% python3 -q
>>> import numpy as np
>>> np.set_printoptions(precision=1, suppress=True, linewidth=160)
>>> mat = 0.7 ** np.abs(np.subtract.outer(np.arange(4), np.arange(4)))
>>> mat
array([[1. , 0.7, 0.5, 0.3],
       [0.7, 1. , 0.7, 0.5],
       [0.5, 0.7, 1. , 0.7],
       [0.3, 0.5, 0.7, 1. ]])
>>> # symmetric, so the eigenvalues are real
>>> P = np.triu(np.array([[-2, -2, 1, 1], [1, -1, 1, 2], [1, -1, 1, -2], [0, -1, 0, 2]]), 1) + np.eye(4)
>>> A2 = P @ mat @ np.linalg.inv(P)
>>> P @ mat - mat @ P
array([[-0.6,  1.2, -1.4, -0.7],
       [ 1.2,  3.1,  0.7,  1.4],
       [-0.7,  0. , -2.6, -1.9],
       [ 0. ,  0.7, -0.8,  0.1]])
>>> np.linalg.matrix_rank(A2)
np.int64(4)
>>> r0, g = mat[0], mat[3]
>>> round(float(r0 @ r0), 1)
1.8
>>> p = (r0 @ g) / (r0 @ r0) * r0
>>> (g - p) @ r0
np.float64(0.0)
>>> np.outer(r0, g)
array([[0.3, 0.5, 0.7, 1. ],
       [0.2, 0.3, 0.5, 0.7],
       [0.2, 0.2, 0.3, 0.5],
       [0.1, 0.2, 0.2, 0.3]])
>>> np.round(g - p, 1) + 0
array([-0.4,  0. ,  0.3,  0.7])
>>> rng = np.random.default_rng(655520)
>>> lab = rng.permutation(4)
>>> lab
array([0, 3, 2, 1])
>>> A2 = mat[lab][:, lab]
>>> np.sort(np.abs(np.linalg.eigvals(A2)))
array([0.2, 0.3, 0.8, 2.7])
>>> np.diag(A2)
array([1., 1., 1., 1.])
>>> np.trace(A2)
np.float64(4.0)
>>> A2
array([[1. , 0.3, 0.5, 0.7],
       [0.3, 1. , 0.7, 0.5],
       [0.5, 0.7, 1. , 0.7],
       [0.7, 0.5, 0.7, 1. ]])
>>> data = np.load("w.npy")
>>> data
array([[261, 195, 122, 132,  80],
       [195, 269, 117, 133, 107],
       [122, 117, 145,  85,  74],
       [132, 133,  85, 114,  45],
       [ 80, 107,  74,  45,  67]])
>>> q = mat.astype(float).copy()
>>> for j in range(4):
...     q[:, j] -= q[:, :j] @ (q[:, :j].T @ q[:, j])
...     q[:, j] /= np.linalg.norm(q[:, j])
... 
>>> q.round(1) + 0
array([[ 0.7, -0.7,  0. ,  0. ],
       [ 0.5,  0.6, -0.6,  0. ],
       [ 0.4,  0.4,  0.6, -0.6],
       [ 0.3,  0.3,  0.4,  0.8]])
>>> q, Rm = np.linalg.qr(data)
>>> np.round(q.T @ q, 1) + 0
array([[1., 0., 0., 0., 0.],
       [0., 1., 0., 0., 0.],
       [0., 0., 1., 0., 0.],
       [0., 0., 0., 1., 0.],
       [0., 0., 0., 0., 1.]])
>>> np.allclose(Rm.T @ Rm, data.T @ data)
True
